>>> import numpy as np
>>> import numpy.linalg as la
>>> np.set_printoptions(precision=3, suppress=True, linewidth=120, sign=" ")
>>> def rnd(a):
...     return np.round(a, 3) + 0
... 
>>> arr = np.load("sample1.npy")
>>> arr
array([[ 1, -2,  4],
       [ 1, -1,  1],
       [ 1,  0,  0]])
>>> O, Rm = la.qr(arr)
>>> rnd(Rm)
array([[-1.732,  1.732, -2.887],
       [ 0.   , -1.414,  2.828],
       [ 0.   ,  0.   ,  0.816]])
>>> print(np.trace(O @ O.T))
3.0
>>> rnd(O)
array([[-0.577,  0.707,  0.408],
       [-0.577,  0.   , -0.816],
       [-0.577, -0.707,  0.408]])
>>> rnd(O @ Rm)
array([[ 1., -2.,  4.],
       [ 1., -1.,  1.],
       [ 1.,  0.,  0.]])
>>> print(np.allclose(Rm.T @ Rm, arr.T @ arr))
True
>>> A = np.loadtxt("block12.csv", delimiter=",")
>>> rnd(A)
array([[-0.22 , -0.444, -0.794, -0.002, -0.188, -0.22 , -0.135,  0.148],
       [ 0.22 , -0.356,  0.082,  0.78 ,  0.02 ,  0.234,  0.244,  0.308],
       [-0.137,  0.331, -0.202, -0.287,  0.087,  0.333,  0.408,  0.68 ],
       [-0.192, -0.524,  0.478, -0.284,  0.202, -0.433,  0.07 ,  0.383],
       [-0.11 , -0.258, -0.044, -0.163, -0.114,  0.072,  0.803, -0.48 ],
       [ 0.385, -0.114,  0.176, -0.239, -0.843,  0.077, -0.041,  0.18 ],
       [ 0.082, -0.46 ,  0.007, -0.324,  0.251,  0.719, -0.292, -0.103],
       [-0.825,  0.026,  0.245,  0.2  , -0.359,  0.265, -0.139, -0.022]])
>>> rnd(A[3] @ A[1])
np.float64(0.0)
>>> rnd(la.norm(A) ** 2 / la.norm(A, 2) ** 2)
np.float64(8.0)
>>> rnd(la.norm(A, axis=0))
array([ 1.,  1.,  1.,  1.,  1.,  1.,  1.,  1.])
>>> rnd(la.norm(A, 1)), rnd(la.norm(A, np.inf))
(np.float64(2.513), np.float64(2.566))
>>> rnd(la.norm(A, "nuc"))
np.float64(8.0)
>>> rnd(la.norm(A, axis=1))
array([ 1.,  1.,  1.,  1.,  1.,  1.,  1.,  1.])
>>> print(rnd(la.norm(A, 2)))
1.0
>>> rnd(la.norm(A[3], 1)), rnd(la.norm(A[3], np.inf))
(np.float64(2.566), np.float64(0.524))
>>> rng = np.random.default_rng(21062)
>>> labels = rng.permutation(8)
>>> print(labels)
[ 4  5  2  1  3  0  7  6]
>>> out = A[labels][:, labels]
>>> np.allclose(out, A)
False
>>> W0 = np.loadtxt("layer12.csv", delimiter=",")
>>> W0
array([[ 1.666,  1.628, -0.259,  1.873],
       [ 0.77 ,  2.667, -0.709, -0.889],
       [-1.034,  0.737, -1.524,  2.25 ],
       [ 2.633, -0.842, -0.81 , -0.839],
       [ 1.997, -1.386,  1.625, -0.67 ],
       [-0.063, -1.199,  2.745,  0.149],
       [ 0.48 ,  1.905, -2.226,  0.431],
       [ 2.477, -1.034,  1.03 , -0.856],
       [-0.314, -0.459, -2.454, -1.633],
       [ 0.284, -2.601,  1.323, -0.634],
       [ 1.591,  0.341,  2.394, -0.789],
       [ 0.599, -1.908,  1.902,  1.176],
       [ 2.296, -1.314, -0.722, -1.217],
       [-2.025,  0.771, -2.074,  0.052],
       [-1.949,  0.893, -0.003, -2.099],
       [ 2.226, -1.58 ,  0.594,  1.094],
       [ 2.686,  1.253,  0.098,  0.452],
       [ 0.573,  0.068, -1.565,  2.493],
       [-1.351, -1.287,  0.501,  2.295],
       [ 0.626,  2.195, -1.363,  1.39 ],
       [-2.873,  0.323, -0.208, -0.773],
       [-1.619,  0.813,  0.573,  2.321],
       [ 1.293, -1.808, -0.484,  1.955],
       [-1.772, -1.798,  1.613,  0.158],
       [ 1.977,  1.116,  1.498,  1.265]])
>>> Xs = W0 - W0.mean(axis=0)
>>> evecs = la.svd(Xs)[2][:3]
>>> out = Xs - Xs @ evecs.T @ evecs
>>> la.norm(out, axis=1).round(6).argmax()
np.int64(10)
>>> rnd((Xs @ evecs.T).std(axis=0))
array([ 1.825,  1.558,  1.338])
>>> def softmax(z):
...     e = np.exp(z - z.max(axis=-1, keepdims=True))
...     return e / e.sum(axis=-1, keepdims=True)
... 
>>> rnd(softmax(W0).sum(axis=1))
array([ 1.,  1.,  1.,  1.,  1.,  1.,  1.,  1.,  1.,  1.,  1.,  1.,  1.,  1.,  1.,  1.,  1.,  1.,  1.,  1.,  1.,  1.,
        1.,  1.,  1.])
>>> print(rnd(softmax(W0[8])))
[ 0.444  0.384  0.052  0.119]
>>> att = W0 @ W0.T / np.sqrt(4)
>>> print(rnd(softmax(att)[8] @ W0))
[-0.324 -0.126 -1.99  -1.192]
>>> cov = np.cov(W0, rowvar=False)
>>> rnd(np.corrcoef(W0.T))
array([[ 1.   , -0.087,  0.157, -0.042],
       [-0.087,  1.   , -0.458,  0.09 ],
       [ 0.157, -0.458,  1.   , -0.054],
       [-0.042,  0.09 , -0.054,  1.   ]])
>>> print(cov.shape)
(4, 4)
>>> rnd(np.corrcoef(W0[:, 1], W0[:, 0])[0, 1])
np.float64(-0.087)
>>> rnd(cov)
array([[ 2.804, -0.214,  0.388, -0.097],
       [-0.214,  2.155, -0.989,  0.183],
       [ 0.388, -0.989,  2.165, -0.109],
       [-0.097,  0.183, -0.109,  1.894]])
>>> mat = np.load("mat.npy")
>>> mat
array([[ 2,  0,  0],
       [ 2,  3,  0],
       [-3, -3, -1]])
>>> w, evecs = la.eig(mat)
>>> rnd(np.sort(la.eigvals(mat @ mat)))
array([ 1.,  4.,  9.])
>>> w
array([-1.,  3.,  2.])
>>> mat @ evecs[:, 0] - w[0] * evecs[:, 0]
array([ 0.,  0.,  0.])
>>> rnd(np.sort(la.eigvals(mat.T)))
array([-1.,  2.,  3.])
>>> out = W0 / la.norm(W0, axis=1, keepdims=True)
>>> cov = out @ out.T
>>> rnd(la.norm(out, axis=1))
array([ 1.,  1.,  1.,  1.,  1.,  1.,  1.,  1.,  1.,  1.,  1.,  1.,  1.,  1.,  1.,  1.,  1.,  1.,  1.,  1.,  1.,  1.,
        1.,  1.,  1.])
>>> rnd(np.degrees(np.arccos(np.clip(cov[9, 14], -1, 1))))
np.float64(99.913)
>>> (cov - 2 * np.eye(25)).round(6).argmax(axis=1)
array([ 19,   6,  17,  12,   7,  11,  19,   4,  13,  11,   4,   5,   3,  20,  20,  22,  24,   2,  21,   6,  14,  18,
        15,   5,  16])
>>> np.argwhere(np.triu(np.abs(cov) > 0.95, 1))
array([[  3,  12],
       [  4,   7]])
>>> labels = rng.permutation(3)
>>> labels
array([ 0,  2,  1])
>>> out = mat[labels][:, labels]
>>> print(rnd(np.sort(np.abs(la.eigvals(out)))))
[ 1.  2.  3.]
>>> rnd(la.det(out)), rnd(la.det(mat[labels]))
(np.float64(-6.0), np.float64(6.0))
>>> np.allclose(out, mat)
False
>>> np.diag(out)
array([ 2, -1,  3])
>>> print(out)
[[ 2  0  0]
 [-3 -1 -3]
 [ 2  0  3]]
>>> E = np.load("w.npy")
>>> E
array([[ 4.,  1.,  1.,  1.,  1.,  1.],
       [ 1.,  4.,  1.,  1.,  1.,  1.],
       [ 1.,  1.,  4.,  1.,  1.,  1.],
       [ 1.,  1.,  1.,  4.,  1.,  1.],
       [ 1.,  1.,  1.,  1.,  4.,  1.],
       [ 1.,  1.,  1.,  1.,  1.,  4.]])
>>> low = la.cholesky(E)
>>> rnd(low)
array([[ 2.   ,  0.   ,  0.   ,  0.   ,  0.   ,  0.   ],
       [ 0.5  ,  1.936,  0.   ,  0.   ,  0.   ,  0.   ],
       [ 0.5  ,  0.387,  1.897,  0.   ,  0.   ,  0.   ],
       [ 0.5  ,  0.387,  0.316,  1.871,  0.   ,  0.   ],
       [ 0.5  ,  0.387,  0.316,  0.267,  1.852,  0.   ],
       [ 0.5  ,  0.387,  0.316,  0.267,  0.231,  1.837]])
>>> rnd(np.prod(np.diag(low)) ** 2), rnd(la.det(E))
(np.float64(2187.0), np.float64(2187.0))
>>> K = np.load("run15.npy")
>>> K
array([[-0.883, -0.948,  0.93 ,  0.1  ,  0.808],
       [-0.641, -0.869,  0.8  , -0.8  ,  0.774],
       [ 0.197,  0.08 ,  0.119, -0.726,  0.159],
       [-0.139, -0.726, -0.973,  0.551, -0.04 ],
       [-0.869, -0.992, -0.129, -0.611,  0.89 ],
       [-0.422, -0.905, -0.422, -0.874,  0.716],
       [ 0.686,  0.811,  0.354, -0.91 , -0.178],
       [-0.797, -0.862,  0.989, -0.8  ,  0.854],
       [-0.735, -0.735,  0.999, -0.972,  0.901],
       [-0.98 , -1.   , -0.93 ,  0.217,  0.961],
       [ 0.617,  0.706, -0.957,  0.757, -0.731],
       [ 0.119,  0.454, -0.11 ,  0.701, -0.397],
       [ 0.585,  0.711, -0.235, -0.565, -0.327],
       [-0.38 , -0.264,  0.984, -0.903,  0.675],
       [ 0.43 ,  0.965,  0.997, -0.405, -0.327],
       [-0.478, -0.38 ,  0.922, -0.31 ,  0.478],
       [-0.414, -0.854, -0.814,  0.02 ,  0.388],
       [ 0.837,  0.991,  0.964, -0.706, -0.658],
       [ 0.1  ,  0.04 ,  0.06 , -0.43 ,  0.08 ],
       [ 0.226,  0.31 , -0.664,  0.565, -0.388],
       [-0.485, -0.831,  0.641, -0.901,  0.753]])
>>> out = np.array([[3, -1], [1, -3], [-3, -1], [-1, -1], [3, 0]])
>>> print(la.matrix_rank(K @ out))
2
>>> print(np.vstack([K, out.T]).shape)
(23, 5)
>>> Xs = (K - K.mean(axis=0)) / K.std(axis=0)
>>> np.argwhere(np.abs(Xs) > 2)
array([], shape=(0, 2), dtype=int64)
>>> print(rnd(Xs.std(axis=0)))
[ 1.  1.  1.  1.  1.]
>>> c = la.lstsq(np.delete(Xs, 1, axis=1), Xs[:, 1])[0]
>>> np.abs(c).argmax()
np.int64(0)
>>> Xs = K - K.mean(axis=0)
>>> evecs = la.svd(Xs)[2][:4]
>>> out = Xs - Xs @ evecs.T @ evecs
>>> rnd(out.std(axis=0))
array([ 0.032,  0.004,  0.003,  0.012,  0.03 ])
>>> rnd(la.norm(out) / la.norm(Xs))
np.float64(0.032)
>>> print(rnd(np.cov(Xs @ evecs.T, rowvar=False)))
[[ 1.206  0.     0.     0.   ]
 [ 0.     0.741  0.     0.   ]
 [ 0.     0.     0.156  0.   ]
 [ 0.     0.     0.     0.02 ]]
>>> print(la.norm(out, axis=1).round(6).argmax())
4
>>> O, Rm = la.qr(K)
>>> rnd(np.abs(np.diag(Rm)))
array([ 2.693,  1.074,  2.994,  1.988,  0.306])
>>> rnd(abs(Rm[0, 0])), rnd(la.norm(K[:, 0]))
(np.float64(2.693), np.float64(2.693))
>>> proj = K @ la.solve(K.T @ K, K.T)
>>> rnd(np.trace(proj))
np.float64(5.0)
>>> rnd(proj @ K[:, 4])
array([ 0.808,  0.774,  0.159, -0.04 ,  0.89 ,  0.716, -0.178,  0.854,  0.901,  0.961, -0.731, -0.397, -0.327,  0.675,
       -0.327,  0.478,  0.388, -0.658,  0.08 , -0.388,  0.753])
>>> feats = np.load("case3.npy")
>>> feats
array([[ 0.2  , -1.6  ,  0.8  ,  2.3  ,  4.567, -0.9  ],
       [ 0.2  ,  1.6  , -0.4  , -0.1  , -0.222, -0.2  ],
       [ 0.3  ,  0.4  , -0.8  ,  1.2  ,  2.53 ,  0.   ],
       [-0.6  ,  1.   , -0.2  , -0.8  , -1.57 ,  0.2  ],
       [-0.5  , -1.9  ,  0.   , -1.7  , -3.347,  0.2  ],
       [-1.   , -1.2  ,  0.2  , -0.1  , -0.151, -1.7  ],
       [-0.4  ,  1.6  , -0.5  ,  0.   ,  0.   ,  0.5  ],
       [-1.   ,  0.1  , -0.2  , -1.5  , -3.042,  0.   ],
       [ 1.   ,  0.7  , -0.6  ,  0.6  ,  1.171, -1.5  ],
       [ 1.7  ,  0.8  ,  0.   , -1.4  , -2.855,  0.   ],
       [ 0.5  ,  0.6  ,  0.2  , -1.4  , -2.911,  1.1  ],
       [ 0.8  , -0.5  ,  0.3  ,  0.7  ,  1.402, -0.6  ],
       [-1.8  , -0.5  , -1.7  , -0.1  , -0.185,  0.7  ],
       [ 0.2  ,  1.2  , -1.2  ,  1.   ,  2.024,  0.3  ],
       [ 0.6  ,  1.2  ,  1.   , -1.   , -1.863,  0.8  ],
       [-0.4  ,  0.6  ,  1.   , -0.4  , -0.803, -1.6  ],
       [-0.4  ,  0.   ,  0.7  , -0.2  , -0.497,  0.8  ],
       [-1.   , -1.4  , -1.1  , -0.7  , -1.501, -0.4  ],
       [ 3.6  ,  0.   ,  1.8  ,  1.7  ,  3.365, -1.1  ],
       [-0.4  ,  0.3  , -0.1  , -1.8  , -3.62 ,  0.3  ],
       [ 1.3  ,  0.4  ,  0.8  ,  0.   , -0.004, -0.3  ],
       [-0.4  , -0.8  , -0.9  , -0.2  , -0.353, -0.4  ],
       [ 0.7  ,  0.4  ,  0.6  ,  2.1  ,  4.278, -0.2  ],
       [-0.8  , -0.1  ,  1.4  , -1.7  , -3.403, -0.6  ],
       [ 0.   ,  0.6  , -1.3  ,  0.5  ,  0.992, -0.6  ],
       [-0.9  , -0.2  , -0.8  ,  0.   ,  0.062,  0.1  ],
       [ 1.1  , -1.8  , -0.7  , -0.8  , -1.61 ,  0.7  ],
       [ 0.1  ,  0.6  , -0.2  , -1.4  , -2.728,  1.3  ],
       [ 1.6  ,  0.5  ,  1.1  ,  1.5  ,  3.035, -0.5  ]])
>>> proj = feats @ la.solve(feats.T @ feats, feats.T)
>>> rnd(np.trace(proj))
np.float64(6.0)
>>> out = np.c_[feats[:, :5] @ np.array([[0, -4, 3, 3, 3],
...     [3, -3, 3, -4, -4],
...     [4, 3, -1, 5, -3],
...     [2, 5, -2, -5, 5],
...     [5, 5, 1, 0, 1]]), np.array([0, 0, 1, 0, 1, 0, 1, 1, 2, 1, 1, 1, 0, 0, 2, 2, 2, 0, 0, 0, 2, 2, 1, 1, 2, 2, 0, 0, 2])]
>>> rnd(out)
array([[ 25.835,  40.735,  -5.033,  -0.5  ,  20.667,   0.   ],
       [  1.89 ,  -8.41 ,   5.778,  -7.3  ,  -5.322,   0.   ],
       [ 13.05 ,  13.85 ,   3.03 , -10.7  ,  10.23 ,   1.   ],
       [ -7.25 , -13.05 ,   1.43 ,  -2.8  , -10.77 ,   0.   ],
       [-25.835, -17.535,  -7.147,  14.6  ,  -5.747,   1.   ],
       [ -3.755,   6.945,  -6.751,   3.3  ,   0.549,   0.   ],
       [  2.8  ,  -4.7  ,   4.1  , -10.1  ,  -6.1  ,   1.   ],
       [-18.71 , -19.61 ,  -2.542,   3.1  , -13.342,   1.   ],
       [  6.755,   0.955,   5.671,  -5.8  ,   6.171,   2.   ],
       [-14.675, -30.475,   7.445,   8.9  ,  -7.955,   1.   ],
       [-14.755, -24.755,   2.989,   7.1  , -11.411,   1.   ],
       [  8.11 ,   9.71 ,   0.602,   2.4  ,   8.402,   1.   ],
       [ -9.425,   2.175,  -5.185, -11.4  ,   1.015,   0.   ],
       [ 10.92 ,   7.12 ,   5.424, -15.2  ,   6.424,   0.   ],
       [ -3.715, -17.315,   4.537,   7.   , -12.863,   2.   ],
       [  0.985,  -3.215,  -0.403,   3.4  ,  -9.403,   2.   ],
       [ -0.085,   0.215,  -1.997,   3.3  ,  -4.797,   2.   ],
       [-17.505,  -6.105,  -6.201,   0.6  ,   0.899,   0.   ],
       [ 27.425,  16.325,   8.965,  11.3  ,  17.265,   0.   ],
       [-21.2  , -26.7  ,  -0.22 ,   6.1  , -14.72 ,   0.   ],
       [  4.38 ,  -4.02 ,   4.296,   6.3  ,  -0.104,   2.   ],
       [ -8.165,  -1.465,  -2.653,  -1.5  ,   3.347,   2.   ],
       [ 29.19 ,  29.69 ,   2.778,  -7.   ,  13.478,   1.   ],
       [-15.115, -17.815,  -4.103,  13.5  , -18.103,   1.   ],
       [  2.56 ,   1.76 ,   3.092, -11.4  ,   4.992,   2.   ],
       [ -3.49 ,   2.11 ,  -2.438,  -5.9  ,   0.562,   2.   ],
       [-17.85 , -13.15 ,  -1.41 ,  11.   ,   6.99 ,   0.   ],
       [-15.44 , -23.44 ,   2.372,   3.9  , -11.228,   0.   ],
       [ 24.075,  18.075,   5.235,   0.8  ,  10.035,   2.   ]])
>>> rnd(la.norm(out - feats @ la.lstsq(feats, out)[0], axis=0))
array([ 0.   ,  0.   ,  0.   ,  0.   ,  0.   ,  6.022])
>>> print(rnd(la.norm(la.qr(feats)[0].T @ out, axis=0) ** 2 / ((out ** 2).sum(axis=0) + 1e-12)))
[ 1.     1.     1.     1.     1.     0.194]
>>> print(rnd(la.lstsq(feats, out[:, 0])[0]))
[ 0.  3.  4.  2.  5.  0.]
>>> blk = np.stack([feats, -3 * feats, feats[::-1]])
>>> la.matrix_rank(blk.reshape(3, -1))
np.int64(2)
>>> rnd(la.norm(blk, axis=(1, 2)))
array([ 17.106,  51.317,  17.106])
>>> Xs = feats - feats.mean(axis=0)
>>> Uu, sv, Vt = la.svd(Xs, full_matrices=False)
>>> rnd((sv ** 2).sum() ** 2 / (sv ** 4).sum())
np.float64(1.939)
>>> rnd(Vt[0] * np.sign(Vt[0, np.abs(Vt[0]).argmax()]))
array([ 0.19 ,  0.011,  0.055,  0.433,  0.87 , -0.13 ])
>>> rnd(Xs.mean(axis=0))
array([ 0.,  0.,  0.,  0.,  0.,  0.])
>>> np.abs(Vt[0]).argmax()
np.int64(4)
>>> (np.sign(Uu[:, 0]) == np.sign(Uu[0, 0])).astype(int)
array([ 1,  1,  1,  0,  0,  1,  1,  0,  1,  0,  0,  1,  0,  1,  0,  0,  0,  0,  1,  0,  1,  0,  1,  0,  1,  1,  0,  0,
        1])
